$ python -q
>>> import numpy as np
>>> np.set_printoptions(suppress=True, linewidth=200)
>>> K = np.load("arr.npy")
>>> K
array([[3, 1, 0, 1, 2],
       [0, 3, 1, 0, 0],
       [0, 0, 1, 3, 2],
       [0, 0, 0, 1, 2],
       [0, 0, 0, 0, 2]])
>>> q, r_ = np.linalg.qr(K)
>>> abs(r_[0, 0]), round(np.linalg.norm(K[:, 0]), 1)
(np.float64(3.0), np.float64(3.0))
>>> q.shape, r_.shape
((5, 5), (5, 5))
>>> rng = np.random.default_rng(20)
>>> idx = rng.permutation(5)
>>> idx
array([0, 1, 4, 3, 2])
>>> A2 = K[idx][:, idx]
>>> np.trace(A2)
np.int64(10)
>>> A2
array([[3, 1, 2, 1, 0],
       [0, 3, 0, 0, 1],
       [0, 0, 2, 0, 0],
       [0, 0, 2, 1, 0],
       [0, 0, 2, 3, 1]])
>>> np.round(np.sort(np.abs(np.linalg.eigvals(A2))), 1)
array([1., 1., 2., 3., 3.])
>>> round(np.linalg.det(A2), 1), np.round(np.linalg.det(K[idx]), 1)
(np.float64(18.0), np.float64(-18.0))
>>> np.allclose(A2, K)
False
>>> E = np.load("data.npy")
>>> E
array([[  2,   9,   9],
       [  0,   0,   0],
       [  6,  27,  27],
       [  2,   9,   9],
       [  4,  18,  18],
       [  2,   9,   9],
       [ -2,  -9,  -9],
       [ -6, -27, -27],
       [  0,   0,   0]])
>>> np.abs(np.diag(np.linalg.qr(E)[1])) > 1e-9
array([ True, False, False])
>>> round(float(np.trace(np.linalg.pinv(E) @ E)), 1)
1.0
>>> np.linalg.lstsq(E[:-1].T, E[-1])[2]
np.int32(1)
>>> np.round(E @ np.linalg.pinv(E) @ E, 1)
array([[  2.,   9.,   9.],
       [  0.,   0.,   0.],
       [  6.,  27.,  27.],
       [  2.,   9.,   9.],
       [  4.,  18.,  18.],
       [  2.,   9.,   9.],
       [ -2.,  -9.,  -9.],
       [ -6., -27., -27.],
       [  0.,   0.,   0.]])
>>> np.linalg.matrix_rank(E, rtol=0.1)
np.int64(1)
>>> np.argsort(-np.linalg.norm(E, axis=0).round(6), kind="stable")[:3]
array([1, 2, 0])
>>> np.linalg.cond(E) > 100
np.True_
>>> [round(float(x), 1) for x in np.linalg.svd(E, compute_uv=False)[:3]]
[65.7, 0.0, 0.0]
>>> feats = np.load("m.npy")
>>> feats
array([[-2.,  3.,  0.,  0.,  0.,  0.],
       [ 3., -2.,  3.,  0.,  0.,  0.],
       [ 0.,  3.,  7.,  3.,  0.,  0.],
       [ 0.,  0.,  3.,  4.,  3.,  0.],
       [ 0.,  0.,  0.,  3., -5.,  3.],
       [ 0.,  0.,  0.,  0.,  3.,  3.]])
>>> vals, vecs = np.linalg.eigh(feats)
>>> x0 = np.array([-6, -4, 3, 1, 7, -7])
>>> np.round(np.linalg.eigvalsh(feats[1:, 1:]), 1)
array([-6.8, -3. ,  2.7,  4.5,  9.6])
>>> np.abs(feats).sum(axis=1).max(), np.round(np.abs(vals).max(), 1)
(np.float64(13.0), np.float64(9.6))
>>> x0 @ feats @ x0
np.float64(-297.0)
>>> (np.sign(vecs[:, -1].round(6)) == np.sign(vecs[0, -1].round(6))).astype(int)
array([1, 1, 1, 1, 1, 1])
>>> F = np.loadtxt("mat.csv", delimiter=",")
>>> F
array([[ 2. ,  0.9,  2.1,  0.2,  0.2],
       [ 1.8,  0.8,  2.2,  0. ,  0.1],
       [ 2.1,  1.1,  2. , -0.1, -0.1],
       [ 1.9,  0.9,  2. ,  0. , -0.1],
       [ 1.9,  1.1,  2. ,  0. , -0.1],
       [ 2. ,  0.9,  2.1,  0. ,  0.1],
       [ 2.3,  1.1,  1.9, -0.1,  0. ],
       [ 1.9,  1.1,  2.1, -0.1,  0. ],
       [ 2. ,  0.9,  2. ,  0. , -0.1],
       [ 2.1,  1. ,  2. ,  0. , -0.1],
       [ 2.1,  1. ,  2. , -0.2, -0.1],
       [ 2.2,  1.1,  2.1,  0.1,  0. ],
       [ 2. ,  0.9,  1.9,  0. ,  0. ],
       [ 2.9,  3.1,  2.7,  1.9,  1. ],
       [ 3.1,  3.2,  3. ,  2.2,  0.9],
       [ 2.9,  3. ,  3.2,  2.1,  1. ],
       [ 3.1,  3. ,  2.9,  1.9,  1.1],
       [ 2.9,  3. ,  3. ,  2. ,  0.9],
       [ 2.9,  3. ,  3.1,  2.1,  0.9],
       [ 3.1,  3.1,  3. ,  2.1,  1.1],
       [ 3.1,  2.9,  3.1,  1.8,  1.1],
       [ 2.9,  3.1,  3. ,  1.9,  1.3],
       [ 2.9,  3. ,  2.9,  1.9,  1. ],
       [ 3. ,  3. ,  3. ,  1.9,  0.9],
       [ 3. ,  3.1,  2.9,  2. ,  0.7],
       [ 2.9,  3.2,  3.2,  1.8,  1.2]])
>>> idx = F[:, 0] > np.median(F[:, 0])
>>> r0 = F[idx].mean(axis=0) - F[~idx].mean(axis=0)
>>> ((F - F.mean(axis=0)) @ r0 > 0).astype(int)
array([0, 0, 0, 0, 0, 0, 0, 0, 0, 0, 0, 0, 0, 1, 1, 1, 1, 1, 1, 1, 1, 1, 1, 1, 1, 1])
>>> np.argsort(-np.abs(r0).round(6), kind="stable")
array([1, 3, 4, 2, 0])
>>> m1 = np.loadtxt("dump.csv", delimiter=",")
>>> m1
array([[ 2., -1., -2.,  2.,  0.,  1.,  3.],
       [-3.,  1.,  1.,  0.,  2., -3.,  3.],
       [ 2., -2.,  1., -1.,  0., -1.,  1.],
       [ 2.,  2., -2.,  1., -3., -2.,  3.],
       [ 3., -2.,  2.,  3.,  1.,  3., -1.],
       [-2.,  0.,  1.,  2., -3., -3.,  2.],
       [-2.,  1., -3., -3.,  0., -1.,  3.]])
>>> r0 = np.array([1, 0, -3, 1, 2, -2, 0])
>>> A2 = m1 + np.outer(r0, np.eye(7)[4])
>>> A2
array([[ 2., -1., -2.,  2.,  1.,  1.,  3.],
       [-3.,  1.,  1.,  0.,  2., -3.,  3.],
       [ 2., -2.,  1., -1., -3., -1.,  1.],
       [ 2.,  2., -2.,  1., -2., -2.,  3.],
       [ 3., -2.,  2.,  3.,  3.,  3., -1.],
       [-2.,  0.,  1.,  2., -5., -3.,  2.],
       [-2.,  1., -3., -3.,  0., -1.,  3.]])
>>> cov = m1.T @ m1
>>> np.trace(cov), (m1 ** 2).sum()
(np.float64(204.0), np.float64(204.0))
>>> np.diag(cov)
array([38., 15., 24., 28., 23., 34., 42.])
>>> np.round(np.linalg.svd(m1, compute_uv=False) ** 2, 1)
array([91.6, 47.5, 30.5, 19.1, 10.3,  4.6,  0.4])
>>> np.allclose(cov, cov.T)
True
>>> q, vecs = np.linalg.qr(m1[:, :2])[0], np.linalg.qr(m1[:, 2:])[0]
>>> sv = np.linalg.svd(q.T @ vecs, compute_uv=False)
>>> np.round(np.degrees(np.arccos(sv.clip(0, 1))), 1)
array([22.7, 46.2])
>>> sv.round(1)
array([0.9, 0.7])
>>> x0 = np.array([-2, -1, 0, -1, 0, 1, 0])
>>> rhs = m1 @ x0
>>> rhs
array([-4.,  2., -2., -9., -4., -1.,  5.])
>>> np.round(np.linalg.solve(m1.T, m1[3]), 1) + 0
array([0., 0., 0., 1., 0., 0., 0.])
>>> np.round(np.linalg.solve(m1, m1[:, 6]), 1) + 0
array([0., 0., 0., 0., 0., 0., 1.])
>>> np.round(np.linalg.solve(m1, rhs), 1) + 0
array([-2., -1.,  0., -1.,  0.,  1.,  0.])
>>> A2 = np.linalg.inv(m1)
>>> np.round(np.linalg.cond(m1), 1)
np.float64(15.7)
>>> np.round(m1 @ A2, 1) + 0
array([[1., 0., 0., 0., 0., 0., 0.],
       [0., 1., 0., 0., 0., 0., 0.],
       [0., 0., 1., 0., 0., 0., 0.],
       [0., 0., 0., 1., 0., 0., 0.],
       [0., 0., 0., 0., 1., 0., 0.],
       [0., 0., 0., 0., 0., 1., 0.],
       [0., 0., 0., 0., 0., 0., 1.]])
>>> np.round(np.linalg.det(m1) * A2, 1)
array([[    4.,  -120.,  -893., -1053.,   198.,  1039.,   840.],
       [ 2256.,  -800.,  1292., -2004., -2024.,   796., -1088.],
       [ 3364.,  -600.,  -285., -1085., -4026.,  -657., -2488.],
       [-1996.,  -312.,   855.,   439.,  1518.,  -141.,  2184.],
       [-1520., -1216.,   -76.,   532.,  1672.,  1444.,  1824.],
       [ 2212.,   520.,  1083.,  -453., -4202.,  -601., -3640.],
       [ 1356.,  -552.,   -95.,  -831., -3102.,  -571., -2824.]])
>>> A = np.tril(np.array([[-3, -3, 3, 0, -1, 2, 3, 1],
...     [0, 2, 2, 3, -3, 2, 2, 0],
...     [2, 3, -1, -3, 1, -1, 0, -3],
...     [-2, 1, 1, 3, 1, 0, 2, 1],
...     [-2, 0, -2, -1, -1, 3, -1, -2],
...     [-1, 3, 3, 0, 0, -1, 1, 2],
...     [2, 2, 2, -1, -3, 3, 0, 2],
...     [2, -1, 1, -3, 0, 2, 2, 2]]), -1) + np.eye(8, dtype=int)
>>> A
array([[ 1,  0,  0,  0,  0,  0,  0,  0],
       [ 0,  1,  0,  0,  0,  0,  0,  0],
       [ 2,  3,  1,  0,  0,  0,  0,  0],
       [-2,  1,  1,  1,  0,  0,  0,  0],
       [-2,  0, -2, -1,  1,  0,  0,  0],
       [-1,  3,  3,  0,  0,  1,  0,  0],
       [ 2,  2,  2, -1, -3,  3,  1,  0],
       [ 2, -1,  1, -3,  0,  2,  2,  1]])
>>> # triangular
>>> def softmax(z):
...     e = np.exp(z - z.max(axis=-1, keepdims=True))
...     return e / e.sum(axis=-1, keepdims=True)
... 
>>> np.round(softmax(A[0] + -1), 1)
array([0.3, 0.1, 0.1, 0.1, 0.1, 0.1, 0.1, 0.1])
>>> scores = A @ A.T / np.sqrt(8)
>>> np.round(softmax(scores)[0] @ A, 1)
array([ 1.1,  1.1,  1. , -0.8, -0.5,  1.1,  0.6,  0.2])
>>> A2 = A[0, 0] * A[1:] - np.outer(A[1:, 0], A[0])
>>> A2
array([[ 0,  1,  0,  0,  0,  0,  0,  0],
       [ 0,  3,  1,  0,  0,  0,  0,  0],
       [ 0,  1,  1,  1,  0,  0,  0,  0],
       [ 0,  0, -2, -1,  1,  0,  0,  0],
       [ 0,  3,  3,  0,  0,  1,  0,  0],
       [ 0,  2,  2, -1, -3,  3,  1,  0],
       [ 0, -1,  1, -3,  0,  2,  2,  1]])
>>> np.linalg.matrix_rank(A2), np.linalg.matrix_rank(A)
(np.int64(7), np.int64(8))
>>> np.round(np.sort(np.linalg.eigvals(A)), 1)
array([1., 1., 1., 1., 1., 1., 1., 1.])
>>> np.prod(np.diag(A)), np.round(np.linalg.det(A), 1)
(np.int64(1), np.float64(1.0))
>>> np.linalg.matrix_rank(A - A[0, 0] * np.eye(8))
np.int64(6)
>>> Uu, sv, vt = np.linalg.svd(E)
>>> np.argmax(sv[:-1] / (sv[1:] + 1e-6)) + 1
np.int64(1)
>>> A2 = Uu[:, :1] @ np.diag(sv[:1]) @ vt[:1]
>>> np.round(np.abs(E - A2).max(), 1)
np.float64(0.0)
>>> np.round(np.linalg.norm(E - A2) / np.linalg.norm(E), 1)
np.float64(0.0)
>>> A2.round(1) + 0
array([[  2.,   9.,   9.],
       [  0.,   0.,   0.],
       [  6.,  27.,  27.],
       [  2.,   9.,   9.],
       [  4.,  18.,  18.],
       [  2.,   9.,   9.],
       [ -2.,  -9.,  -9.],
       [ -6., -27., -27.],
       [  0.,   0.,   0.]])
>>> mat = np.load("case12.npy")
>>> mat
array([[ 18,  18,  18, -12],
       [ 18,  18,  18, -12],
       [ 18,  18,  18, -12]])
>>> np.round(mat @ np.linalg.pinv(mat) @ mat, 1)
array([[ 18.,  18.,  18., -12.],
       [ 18.,  18.,  18., -12.],
       [ 18.,  18.,  18., -12.]])
>>> np.linalg.lstsq(mat[:-1].T, mat[-1])[2]
np.int32(1)
>>> cov = mat.T @ mat
>>> (mat @ mat.T).shape
(3, 3)
>>> np.round(np.linalg.eigvalsh(cov)[::-1], 1) + 0
array([3348.,    0.,    0.,    0.])
>>> np.allclose(cov, cov.T)
True
>>> np.trace(cov), (mat ** 2).sum()
(np.int64(3348), np.int64(3348))
>>> np.round(np.linalg.svd(mat, compute_uv=False) ** 2, 1) + 0
array([3348.,    0.,    0.])
>>> arr = np.arange(90).reshape(10, 9) + 2
>>> arr
array([[ 2,  3,  4,  5,  6,  7,  8,  9, 10],
       [11, 12, 13, 14, 15, 16, 17, 18, 19],
       [20, 21, 22, 23, 24, 25, 26, 27, 28],
       [29, 30, 31, 32, 33, 34, 35, 36, 37],
       [38, 39, 40, 41, 42, 43, 44, 45, 46],
       [47, 48, 49, 50, 51, 52, 53, 54, 55],
       [56, 57, 58, 59, 60, 61, 62, 63, 64],
       [65, 66, 67, 68, 69, 70, 71, 72, 73],
       [74, 75, 76, 77, 78, 79, 80, 81, 82],
       [83, 84, 85, 86, 87, 88, 89, 90, 91]])
>>> rk = np.linalg.matrix_rank(arr)
>>> rk
np.int64(2)
>>> N = np.linalg.svd(arr)[2][rk:].T
>>> [int(np.linalg.matrix_rank(np.delete(arr, i, axis=0))) for i in range(10)]
[2, 2, 2, 2, 2, 2, 2, 2, 2, 2]
>>> [int(np.linalg.matrix_rank(arr[:, :j + 1])) for j in range(9)]
[1, 2, 2, 2, 2, 2, 2, 2, 2]
>>> np.round(N @ N.T, 1) + 0
array([[ 0.6, -0.3, -0.2, -0.2, -0.1,  0. ,  0. ,  0.1,  0.2],
       [-0.3,  0.7, -0.2, -0.2, -0.1, -0.1,  0. ,  0. ,  0.1],
       [-0.2, -0.2,  0.8, -0.1, -0.1, -0.1,  0. ,  0. ,  0. ],
       [-0.2, -0.2, -0.1,  0.9, -0.1, -0.1, -0.1, -0.1,  0. ],
       [-0.1, -0.1, -0.1, -0.1,  0.9, -0.1, -0.1, -0.1, -0.1],
       [ 0. , -0.1, -0.1, -0.1, -0.1,  0.9, -0.1, -0.2, -0.2],
       [ 0. ,  0. ,  0. , -0.1, -0.1, -0.1,  0.8, -0.2, -0.2],
       [ 0.1,  0. ,  0. , -0.1, -0.1, -0.2, -0.2,  0.7, -0.3],
       [ 0.2,  0.1,  0. ,  0. , -0.1, -0.2, -0.2, -0.3,  0.6]])
>>> np.allclose(arr @ N, 0)
True
>>> np.linalg.matrix_rank(arr.T @ arr), np.linalg.matrix_rank(arr @ arr.T)
(np.int64(2), np.int64(2))
>>> A2 = arr / np.sqrt((arr ** 2).mean(axis=1, keepdims=True))
>>> A2[6].round(1)
array([0.9, 0.9, 1. , 1. , 1. , 1. , 1. , 1. , 1.1])
>>> Uu, sv, vt = np.linalg.svd(arr)
>>> sv.round(1) + 0
array([505.2,  11.9,   0. ,   0. ,   0. ,   0. ,   0. ,   0. ,   0. ])
>>> A2 = Uu[:, :2] @ np.diag(sv[:2]) @ vt[:2]
>>> round(float(np.linalg.norm(arr - A2) / np.linalg.norm(arr)), 1)
0.0
>>> np.linalg.matrix_rank(arr, rtol=0.05)
np.int64(1)
>>> np.unique(arr.round(6), axis=0).shape
(10, 9)
>>> np.abs(np.diag(np.linalg.qr(arr)[1])) > 1e-9
array([ True,  True, False, False, False, False, False, False, False])
>>> np.round(arr @ np.linalg.pinv(arr) @ arr, 1)
array([[ 2.,  3.,  4.,  5.,  6.,  7.,  8.,  9., 10.],
       [11., 12., 13., 14., 15., 16., 17., 18., 19.],
       [20., 21., 22., 23., 24., 25., 26., 27., 28.],
       [29., 30., 31., 32., 33., 34., 35., 36., 37.],
       [38., 39., 40., 41., 42., 43., 44., 45., 46.],
       [47., 48., 49., 50., 51., 52., 53., 54., 55.],
       [56., 57., 58., 59., 60., 61., 62., 63., 64.],
       [65., 66., 67., 68., 69., 70., 71., 72., 73.],
       [74., 75., 76., 77., 78., 79., 80., 81., 82.],
       [83., 84., 85., 86., 87., 88., 89., 90., 91.]])
>>> round(float(np.trace(np.linalg.pinv(arr) @ arr)), 1)
2.0
>>> np.abs(arr).max()
np.int64(91)
>>> arr.sum(axis=0)
array([425, 435, 445, 455, 465, 475, 485, 495, 505])
>>> np.unravel_index(np.abs(arr).argmax(), arr.shape)
(np.int64(9), np.int64(8))
>>> np.count_nonzero(arr)
np.int64(90)
>>> np.linalg.matrix_rank(arr)
np.int64(2)
>>> arr.shape
(10, 9)
